% ipython --no-banner

In [1]: import numpy as np

In [2]: np.set_printoptions(precision=2, suppress=True, linewidth=200, legacy="1.25")

In [3]: A = np.array([[3, 2, 0, 0, 2, 1, 2],
   ...:     [0, 3, 3, 2, 3, 2, 0],
   ...:     [3, 2, 1, 2, 3, 0, 2],
   ...:     [1, 0, 2, 3, 1, 2, 1],
   ...:     [0, 3, 0, 1, 2, 2, 2],
   ...:     [2, 1, 2, 0, 0, 2, 0],
   ...:     [3, 0, 2, 0, 1, 2, 0]])

In [4]: A
Out[4]: 
array([[3, 2, 0, 0, 2, 1, 2],
       [0, 3, 3, 2, 3, 2, 0],
       [3, 2, 1, 2, 3, 0, 2],
       [1, 0, 2, 3, 1, 2, 1],
       [0, 3, 0, 1, 2, 2, 2],
       [2, 1, 2, 0, 0, 2, 0],
       [3, 0, 2, 0, 1, 2, 0]])

In [5]: A.shape
Out[5]: (7, 7)

In [6]: np.diff(A, axis=0)
Out[6]: 
array([[-3,  1,  3,  2,  1,  1, -2],
       [ 3, -1, -2,  0,  0, -2,  2],
       [-2, -2,  1,  1, -2,  2, -1],
       [-1,  3, -2, -2,  1,  0,  1],
       [ 2, -2,  2, -1, -2,  0, -2],
       [ 1, -1,  0,  0,  1,  0,  0]])

In [7]: np.abs(A).max()
Out[7]: 3

In [8]: A.sum(axis=0)
Out[8]: array([12, 11, 10,  8, 12, 11,  7])

In [9]: Uu, s, Vt = np.linalg.svd(A)

In [10]: s.round(2) + 0
Out[10]: array([10.52,  4.34,  4.27,  2.86,  2.13,  0.81,  0.  ])

In [11]: B = Uu[:, :6] @ np.diag(s[:6]) @ Vt[:6]

In [12]: round(np.linalg.norm(A - B, 2), 2), np.round(s[6], 2)
Out[12]: (0.0, 0.0)

In [13]: np.linalg.matrix_rank(B)
Out[13]: 6

In [14]: round(float(np.abs(A - B).max()), 2)
Out[14]: 0.0

In [15]: B.round(2) + 0
Out[15]: 
array([[3., 2., 0., 0., 2., 1., 2.],
       [0., 3., 3., 2., 3., 2., 0.],
       [3., 2., 1., 2., 3., 0., 2.],
       [1., 0., 2., 3., 1., 2., 1.],
       [0., 3., 0., 1., 2., 2., 2.],
       [2., 1., 2., 0., 0., 2., 0.],
       [3., 0., 2., 0., 1., 2., 0.]])

In [16]: J = np.array([[-2, -8, -9, 5, -6, 6, -3, -8, -2, 7, 0, -1, -4],
    ...:     [4, -5, -5, 0, 5, 5, -6, 4, -7, 0, 3, 0, -9],
    ...:     [0, -1, 4, -5, 8, -3, 3, 8, 5, 2, -4, 3, 2],
    ...:     [8, -4, 2, 9, 9, -6, -5, -1, -3, 0, 5, -5, -8],
    ...:     [-3, 8, -1, 9, 6, 8, -3, 1, -7, -1, 6, 6, 5],
    ...:     [-3, -4, 8, 4, -2, -6, 7, -2, 0, -8, 1, 9, 5],
    ...:     [-1, 4, 5, 9, -9, -8, 3, 2, 7, 7, -8, -3, 4]])

In [17]: J[:, 12] = 5 * J[:, 8]

In [18]: J
Out[18]: 
array([[ -2,  -8,  -9,   5,  -6,   6,  -3,  -8,  -2,   7,   0,  -1, -10],
       [  4,  -5,  -5,   0,   5,   5,  -6,   4,  -7,   0,   3,   0, -35],
       [  0,  -1,   4,  -5,   8,  -3,   3,   8,   5,   2,  -4,   3,  25],
       [  8,  -4,   2,   9,   9,  -6,  -5,  -1,  -3,   0,   5,  -5, -15],
       [ -3,   8,  -1,   9,   6,   8,  -3,   1,  -7,  -1,   6,   6, -35],
       [ -3,  -4,   8,   4,  -2,  -6,   7,  -2,   0,  -8,   1,   9,   0],
       [ -1,   4,   5,   9,  -9,  -8,   3,   2,   7,   7,  -8,  -3,  35]])

In [19]: th = np.radians(72)

In [20]: R = np.eye(13)

In [21]: R[6, 6] = R[5, 5] = np.cos(th)

In [22]: R[6, 5], R[5, 6] = -np.sin(th), np.sin(th)

In [23]: B = J @ R.T

In [24]: np.allclose(np.linalg.norm(J, axis=1), np.linalg.norm(B, axis=1))
Out[24]: True

In [25]: np.linalg.svd(J, compute_uv=False), np.linalg.svd(B, compute_uv=False)
Out[25]: 
(array([73.14, 22.9 , 19.65, 18.94, 15.67, 10.  ,  7.19]),
 array([73.14, 22.9 , 19.65, 18.94, 15.67, 10.  ,  7.19]))

In [26]: np.allclose(J @ J.T, B @ B.T)
Out[26]: True

In [27]: data = np.array([[-14, 1, -2, 1], [2, 4, -1, 2], [-1, 0, -17, -1], [-2, -2, -1, -12]])

In [28]: data
Out[28]: 
array([[-14,   1,  -2,   1],
       [  2,   4,  -1,   2],
       [ -1,   0, -17,  -1],
       [ -2,  -2,  -1, -12]])

In [29]: proj = np.triu(np.array([[3, 2, 6, 9], [4, 2, 8, 0], [1, 1, 9, 2], [7, 0, 0, 8]]), 1) + np.eye(4)

In [30]: B = proj @ data @ np.linalg.inv(proj)

In [31]: np.poly(B)
Out[31]: array([     1.,     39.,    439.,    494., -10720.])

In [32]: np.linalg.matrix_rank(B)
Out[32]: 4

In [33]: np.round(np.linalg.det(B), 2)
Out[33]: -10720.0

In [34]: rng = np.random.default_rng(464)

In [35]: lab = rng.permutation(4)

In [36]: B = data[:, lab] * rng.choice([-1, 1], 4)

In [37]: B
Out[37]: 
array([[ 14,  -2,   1,  -1],
       [ -2,  -1,   2,  -4],
       [  1, -17,  -1,   0],
       [  2,  -1, -12,   2]])

In [38]: Uu, _, Vt = np.linalg.svd(data.T @ B)

In [39]: np.round(np.linalg.lstsq(data, B)[0], 2) + 0
Out[39]: 
array([[-1.,  0.,  0.,  0.],
       [ 0.,  0.,  0., -1.],
       [ 0.,  1.,  0.,  0.],
       [ 0.,  0.,  1.,  0.]])

In [40]: lab
Out[40]: array([0, 2, 3, 1])
